% python3 -q
>>> import numpy as np
>>> from numpy import linalg as LA
>>> np.set_printoptions(precision=2, suppress=True, linewidth=200, floatmode="fixed")
>>> m1 = np.load("mat.npy")
>>> print(m1)
[[-0.50 -1.50  1.10  0.10  0.40 -1.40  1.90 -0.60]
 [ 0.30  0.30 -1.60  0.30 -0.40  1.80  0.40  0.40]
 [ 0.10  0.80  0.00  1.20  0.10 -1.10 -1.20  0.40]
 [ 0.20 -0.30 -0.30  0.30  1.10  0.30  0.30 -0.20]
 [-0.80 -1.90  0.80  0.00  0.50  0.60  1.40  0.50]
 [-2.20  0.00 -0.90  0.50 -0.90 -0.60 -1.10 -1.90]
 [ 1.00 -0.20 -1.40  0.20 -0.80 -1.00  1.00  1.00]
 [ 1.30  0.50 -0.70  0.40  0.30  0.20  1.20 -0.20]
 [-0.50 -0.60 -1.10  0.00 -0.90  0.50 -0.10 -1.00]
 [ 2.70 -0.50 -1.20  0.70 -0.60  0.50 -1.00 -1.70]]
>>> M2 = m1 / LA.norm(m1, axis=1, keepdims=True)
>>> cov = M2 @ M2.T
>>> print((cov - 2 * np.eye(10)).round(6).argmax(axis=1))
[4 7 5 7 0 8 7 6 5 7]
>>> print((np.abs(cov) > 0.9).astype(int))
[[1 0 0 0 0 0 0 0 0 0]
 [0 1 0 0 0 0 0 0 0 0]
 [0 0 1 0 0 0 0 0 0 0]
 [0 0 0 1 0 0 0 0 0 0]
 [0 0 0 0 1 0 0 0 0 0]
 [0 0 0 0 0 1 0 0 0 0]
 [0 0 0 0 0 0 1 0 0 0]
 [0 0 0 0 0 0 0 1 0 0]
 [0 0 0 0 0 0 0 0 1 0]
 [0 0 0 0 0 0 0 0 0 1]]
>>> W0 = np.loadtxt("out7.csv", delimiter=",")
>>> print(W0)
[[6.00 0.00 2.00 0.00 0.00]
 [0.00 5.00 0.00 4.00 8.00]
 [4.00 0.00 9.00 0.00 0.00]
 [0.00 5.00 0.00 1.00 1.00]
 [0.00 3.00 0.00 5.00 1.00]]
>>> x0 = np.array([0, -2, -3, 0, 2])
>>> target = W0 @ x0
>>> print(target)
[ -6.00   6.00 -27.00  -8.00  -4.00]
>>> print(LA.solve(W0, 5 * target))
[  0.00 -10.00 -15.00  -0.00  10.00]
>>> print(LA.solve(W0.T, W0[1]))
[0.00 1.00 0.00 0.00 0.00]
>>> print(LA.solve(W0, target))
[ 0.00 -2.00 -3.00 -0.00  2.00]
>>> print(LA.solve(W0, target + W0[:, 3]))
[ 0.00 -2.00 -3.00  1.00  2.00]
>>> x0 = np.array([-2, 4, -5, 5, 0, 3, 3, 1])
>>> target = m1 @ x0
>>> print(np.round(LA.pinv(m1) @ m1, 2) + 0)
[[1.00 0.00 0.00 0.00 0.00 0.00 0.00 0.00]
 [0.00 1.00 0.00 0.00 0.00 0.00 0.00 0.00]
 [0.00 0.00 1.00 0.00 0.00 0.00 0.00 0.00]
 [0.00 0.00 0.00 1.00 0.00 0.00 0.00 0.00]
 [0.00 0.00 0.00 0.00 1.00 0.00 0.00 0.00]
 [0.00 0.00 0.00 0.00 0.00 1.00 0.00 0.00]
 [0.00 0.00 0.00 0.00 0.00 0.00 1.00 0.00]
 [0.00 0.00 0.00 0.00 0.00 0.00 0.00 1.00]]
>>> print(np.round(LA.lstsq(m1, target)[0], 2) + 0)
[-2.00  4.00 -5.00  5.00  0.00  3.00  3.00  1.00]
>>> rng = np.random.default_rng(356)
>>> target = target + 0.05 * rng.normal(size=10)
>>> print(target)
[-9.11 17.11  2.50  3.02 -3.53  4.38  6.17  8.81  4.30 -1.10]
>>> b, *_ = LA.lstsq(m1, target)
>>> print(round(LA.norm(target - m1 @ b), 2))
0.06
>>> print(b.round())
[-2.00  4.00 -5.00  5.00  0.00  3.00  3.00  1.00]
>>> print([round(float(LA.norm(LA.solve(m1.T @ m1 + lam * np.eye(8), m1.T @ target))), 2) for lam in (0, 1, 10, 100)])
[9.4, 7.42, 3.48, 0.7]
>>> mat = 0.9 ** np.abs(np.subtract.outer(np.arange(6), np.arange(6)))
>>> print(mat)
[[1.00 0.90 0.81 0.73 0.66 0.59]
 [0.90 1.00 0.90 0.81 0.73 0.66]
 [0.81 0.90 1.00 0.90 0.81 0.73]
 [0.73 0.81 0.90 1.00 0.90 0.81]
 [0.66 0.73 0.81 0.90 1.00 0.90]
 [0.59 0.66 0.73 0.81 0.90 1.00]]
>>> ev, V = LA.eigh(mat)
>>> print(LA.eigvalsh(mat + 4 * np.eye(6)))
[4.06 4.07 4.10 4.20 4.62 8.95]
>>> print(round(float(ev.sum()), 2), np.trace(mat))
6.0 6.0
>>> print(np.abs(V[:, -1]).round(6).argmax())
2
>>> print(np.round(V.T @ mat @ V, 2) + 0)
[[0.06 0.00 0.00 0.00 0.00 0.00]
 [0.00 0.07 0.00 0.00 0.00 0.00]
 [0.00 0.00 0.10 0.00 0.00 0.00]
 [0.00 0.00 0.00 0.20 0.00 0.00]
 [0.00 0.00 0.00 0.00 0.62 0.00]
 [0.00 0.00 0.00 0.00 0.00 4.95]]
>>> print((ev > 1e-8).sum(), (ev < -1e-8).sum())
6 0
>>> print(V @ np.diag(ev) @ V.T)
[[1.00 0.90 0.81 0.73 0.66 0.59]
 [0.90 1.00 0.90 0.81 0.73 0.66]
 [0.81 0.90 1.00 0.90 0.81 0.73]
 [0.73 0.81 0.90 1.00 0.90 0.81]
 [0.66 0.73 0.81 0.90 1.00 0.90]
 [0.59 0.66 0.73 0.81 0.90 1.00]]
>>> M2 = LA.inv(mat)
>>> print(LA.inv(M2))
[[1.00 0.90 0.81 0.73 0.66 0.59]
 [0.90 1.00 0.90 0.81 0.73 0.66]
 [0.81 0.90 1.00 0.90 0.81 0.73]
 [0.73 0.81 0.90 1.00 0.90 0.81]
 [0.66 0.73 0.81 0.90 1.00 0.90]
 [0.59 0.66 0.73 0.81 0.90 1.00]]
>>> print(np.round(LA.det(mat) * M2, 2) + 0)
[[0.00 0.00 0.00 0.00 0.00 0.00]
 [0.00 0.00 0.00 0.00 0.00 0.00]
 [0.00 0.00 0.00 0.00 0.00 0.00]
 [0.00 0.00 0.00 0.00 0.00 0.00]
 [0.00 0.00 0.00 0.00 0.00 0.00]
 [0.00 0.00 0.00 0.00 0.00 0.00]]
>>> print(M2.round(2) + 0)
[[ 5.26 -4.74  0.00  0.00  0.00  0.00]
 [-4.74  9.53 -4.74  0.00  0.00  0.00]
 [ 0.00 -4.74  9.53 -4.74  0.00  0.00]
 [ 0.00  0.00 -4.74  9.53 -4.74  0.00]
 [ 0.00  0.00  0.00 -4.74  9.53 -4.74]
 [ 0.00  0.00  0.00  0.00 -4.74  5.26]]
>>> print(np.round(LA.slogdet(mat)[0], 2))
1.0
>>> print(np.allclose(M2, mat.T))
False
>>> z = rng.integers(0, 3, 7)
>>> feats = (z[:, None] == z) * -1 + np.eye(7)
>>> print(feats)
[[ 0.00  0.00 -1.00 -1.00  0.00  0.00  0.00]
 [ 0.00  0.00  0.00  0.00 -1.00 -1.00 -1.00]
 [-1.00  0.00  0.00 -1.00  0.00  0.00  0.00]
 [-1.00  0.00 -1.00  0.00  0.00  0.00  0.00]
 [ 0.00 -1.00  0.00  0.00  0.00 -1.00 -1.00]
 [ 0.00 -1.00  0.00  0.00 -1.00  0.00 -1.00]
 [ 0.00 -1.00  0.00  0.00 -1.00 -1.00  0.00]]
>>> print((LA.matrix_power((feats != 0) + (feats.T != 0) + np.eye(7), 7) > 0).astype(int))
[[1 0 1 1 0 0 0]
 [0 1 0 0 1 1 1]
 [1 0 1 1 0 0 0]
 [1 0 1 1 0 0 0]
 [0 1 0 0 1 1 1]
 [0 1 0 0 1 1 1]
 [0 1 0 0 1 1 1]]
>>> print(np.flatnonzero(LA.matrix_power((feats != 0) + (feats.T != 0) + np.eye(7), 7)[2]))
[0 2 3]
>>> print((feats != 0).astype(int))
[[0 0 1 1 0 0 0]
 [0 0 0 0 1 1 1]
 [1 0 0 1 0 0 0]
 [1 0 1 0 0 0 0]
 [0 1 0 0 0 1 1]
 [0 1 0 0 1 0 1]
 [0 1 0 0 1 1 0]]
>>> print(feats @ feats)
[[2.00 0.00 1.00 1.00 0.00 0.00 0.00]
 [0.00 3.00 0.00 0.00 2.00 2.00 2.00]
 [1.00 0.00 2.00 1.00 0.00 0.00 0.00]
 [1.00 0.00 1.00 2.00 0.00 0.00 0.00]
 [0.00 2.00 0.00 0.00 3.00 2.00 2.00]
 [0.00 2.00 0.00 0.00 2.00 3.00 2.00]
 [0.00 2.00 0.00 0.00 2.00 2.00 3.00]]
>>> z = rng.permutation(7)
>>> print(z)
[2 6 1 0 5 3 4]
>>> M2 = feats[z][:, z]
>>> print(np.allclose(M2, feats))
False
>>> print(M2)
[[ 0.00  0.00  0.00 -1.00  0.00 -1.00  0.00]
 [ 0.00  0.00 -1.00  0.00 -1.00  0.00 -1.00]
 [ 0.00 -1.00  0.00  0.00 -1.00  0.00 -1.00]
 [-1.00  0.00  0.00  0.00  0.00 -1.00  0.00]
 [ 0.00 -1.00 -1.00  0.00  0.00  0.00 -1.00]
 [-1.00  0.00  0.00 -1.00  0.00  0.00  0.00]
 [ 0.00 -1.00 -1.00  0.00 -1.00  0.00  0.00]]
>>> x0 = np.array([2, 4, -9, -8, 6, 5, 7])
>>> target = feats @ x0
>>> print(target)
[ 17.00 -18.00   6.00   7.00 -16.00 -17.00 -15.00]
>>> print(LA.solve(feats, target + feats[:, 1]))
[ 2.00  5.00 -9.00 -8.00  6.00  5.00  7.00]
>>> print(LA.solve(feats, feats[:, 5]))
[-0.00 -0.00 -0.00  0.00 -0.00  1.00  0.00]
>>> print(LA.solve(feats, -2 * target))
[ -4.00  -8.00  18.00  16.00 -12.00 -10.00 -14.00]
>>> print(LA.solve(feats.T, feats[5]))
[-0.00 -0.00 -0.00  0.00 -0.00  1.00  0.00]
>>> z = rng.permutation(7)
>>> M2 = feats[:, z] * rng.choice([-1, 1], 7)
>>> print(M2)
[[ 0.00 -0.00  0.00 -0.00 -1.00  1.00 -0.00]
 [ 0.00  1.00 -1.00  1.00  0.00 -0.00 -0.00]
 [ 0.00 -0.00  0.00 -0.00  0.00  1.00  1.00]
 [ 0.00 -0.00  0.00 -0.00 -1.00 -0.00  1.00]
 [-1.00 -0.00 -1.00  1.00  0.00 -0.00 -0.00]
 [-1.00  1.00 -1.00 -0.00  0.00 -0.00 -0.00]
 [-1.00  1.00  0.00  1.00  0.00 -0.00 -0.00]]
>>> left, _, Vh = LA.svd(feats.T @ M2)
>>> print(z)
[1 4 6 5 2 3 0]
>>> print(np.round(LA.lstsq(feats, M2)[0], 2) + 0)
[[ 0.00  0.00  0.00  0.00  0.00  0.00 -1.00]
 [ 1.00  0.00  0.00  0.00  0.00  0.00  0.00]
 [ 0.00  0.00  0.00  0.00  1.00  0.00  0.00]
 [ 0.00  0.00  0.00  0.00  0.00 -1.00  0.00]
 [ 0.00 -1.00  0.00  0.00  0.00  0.00  0.00]
 [ 0.00  0.00  0.00 -1.00  0.00  0.00  0.00]
 [ 0.00  0.00  1.00  0.00  0.00  0.00  0.00]]
>>> print(np.round(left @ Vh, 2) + 0)
[[ 0.00  0.00  0.00  0.00  0.00  0.00 -1.00]
 [ 1.00  0.00  0.00  0.00  0.00  0.00  0.00]
 [ 0.00  0.00  0.00  0.00  1.00  0.00  0.00]
 [ 0.00  0.00  0.00  0.00  0.00 -1.00  0.00]
 [ 0.00 -1.00  0.00  0.00  0.00  0.00  0.00]
 [ 0.00  0.00  0.00 -1.00  0.00  0.00  0.00]
 [ 0.00  0.00  1.00  0.00  0.00  0.00  0.00]]
>>> print(LA.matrix_power(M2, 3))
[[ 0.00  1.00 -1.00  1.00  1.00  0.00 -1.00]
 [ 2.00  0.00  1.00  0.00 -1.00 -1.00  0.00]
 [ 0.00  2.00 -2.00  2.00  1.00 -3.00  0.00]
 [ 0.00  1.00 -1.00  1.00  0.00  1.00  1.00]
 [ 2.00 -2.00  2.00  0.00  0.00  0.00  0.00]
 [ 2.00 -2.00  0.00  1.00 -1.00 -1.00  0.00]
 [ 0.00  1.00  0.00  2.00 -1.00 -1.00  0.00]]
>>> print(round(float(np.abs(LA.eigvals(M2)).max()), 2))
1.6
>>> print(np.allclose(M2, M2.T))
False
>>> print((M2 + M2.T) / 2)
[[ 0.00  0.00  0.00  0.00 -1.00  0.00 -0.50]
 [ 0.00  1.00 -0.50  0.50  0.00  0.50  0.50]
 [ 0.00 -0.50  0.00  0.00 -0.50  0.00  0.50]
 [ 0.00  0.50  0.00 -0.00  0.00 -0.00  1.00]
 [-1.00  0.00 -0.50  0.00  0.00  0.00  0.00]
 [ 0.00  0.50  0.00 -0.00  0.00 -0.00 -0.00]
 [-0.50  0.50  0.50  1.00  0.00 -0.00 -0.00]]
>>> print(np.sort(np.abs(LA.eigvals(M2))))
[1.12 1.18 1.18 1.23 1.23 1.60 1.60]
>>> print(np.trace(M2))
1.0
>>> print(np.allclose(M2 @ M2.T, M2.T @ M2))
False
>>> print((M2 - M2.T) / 2)
[[ 0.00 -0.00  0.00 -0.00  0.00  1.00  0.50]
 [ 0.00  0.00 -0.50  0.50  0.00 -0.50 -0.50]
 [ 0.00  0.50  0.00 -0.00  0.50  1.00  0.50]
 [ 0.00 -0.50  0.00  0.00 -1.00  0.00  0.00]
 [ 0.00 -0.00 -0.50  1.00  0.00 -0.00 -0.00]
 [-1.00  0.50 -1.00  0.00  0.00  0.00  0.00]
 [-0.50  0.50 -0.50  0.00  0.00  0.00  0.00]]
>>> M = np.loadtxt("arr.csv", delimiter=",")
>>> print(M)
[[-7.68 -0.93  2.31 -1.30 -1.21 -2.09  0.41]
 [ 6.18  5.39  1.39  5.40 -0.01  1.36 -0.79]
 [ 5.81  3.60  0.31  3.69  0.30  1.41 -0.61]
 [-5.44 -1.74  0.78 -2.00 -0.63 -1.40  0.42]
 [-1.88  2.74  2.60  2.38 -0.91 -0.70 -0.23]
 [ 5.43  1.80 -0.81  1.99  0.61  1.39 -0.41]
 [ 7.74  0.91 -2.29  1.26  1.20  2.09 -0.39]
 [ 6.91 -2.73 -4.50 -2.11  1.81  2.12  0.02]
 [ 1.88 -2.68 -2.59 -2.38  0.90  0.71  0.18]
 [ 8.10  2.68 -1.21  3.03  0.89  2.09 -0.60]
 [-1.91  2.71  2.59  2.39 -0.91 -0.72 -0.17]
 [-1.49  4.49  3.67  4.06 -1.20 -0.67 -0.38]
 [ 2.68  0.90 -0.40  1.00  0.28  0.70 -0.19]
 [ 2.27 -0.89 -1.55 -0.72  0.56  0.71  0.01]
 [ 8.50  4.48 -0.07  4.73  0.60  2.14 -0.79]
 [ 8.48  4.51 -0.11  4.78  0.60  2.11 -0.79]
 [-0.46 -1.80 -1.12 -1.67  0.31 -0.01  0.22]
 [ 2.28 -0.89 -1.50 -0.68  0.61  0.68  0.01]
 [ 1.94 -2.71 -2.60 -2.38  0.90  0.70  0.23]
 [-0.03  0.00 -0.04 -0.01  0.00  0.03  0.00]
 [ 0.78  3.61  2.19  3.38 -0.57 -0.01 -0.39]
 [-5.41 -1.80  0.82 -1.97 -0.60 -1.41  0.36]
 [ 3.93  6.29  2.90  6.08 -0.58  0.71 -0.80]
 [-4.99 -0.03  1.92 -0.28 -0.87 -1.37  0.22]
 [-5.02 -0.02  1.85 -0.31 -0.91 -1.41  0.18]
 [-5.77 -3.59 -0.27 -3.68 -0.30 -1.39  0.64]
 [-4.21  3.59  4.11  3.10 -1.48 -1.41 -0.16]
 [ 0.83  3.60  2.21  3.42 -0.60  0.00 -0.41]
 [ 8.08  2.69 -1.20  2.99  0.91  2.09 -0.65]
 [ 3.93  6.32  2.90  6.10 -0.63  0.72 -0.78]]
>>> Q, r_ = LA.qr(M)
>>> print(round(float(np.trace(Q @ Q.T)), 2))
7.0
>>> print(Q.shape, r_.shape)
(30, 7) (7, 7)
>>> print(np.round(Q.T @ Q, 2) + 0)
[[1.00 0.00 0.00 0.00 0.00 0.00 0.00]
 [0.00 1.00 0.00 0.00 0.00 0.00 0.00]
 [0.00 0.00 1.00 0.00 0.00 0.00 0.00]
 [0.00 0.00 0.00 1.00 0.00 0.00 0.00]
 [0.00 0.00 0.00 0.00 1.00 0.00 0.00]
 [0.00 0.00 0.00 0.00 0.00 1.00 0.00]
 [0.00 0.00 0.00 0.00 0.00 0.00 1.00]]
>>> print(round(float(abs(r_[0, 0])), 2), round(float(LA.norm(M[:, 0])), 2))
27.74 27.74
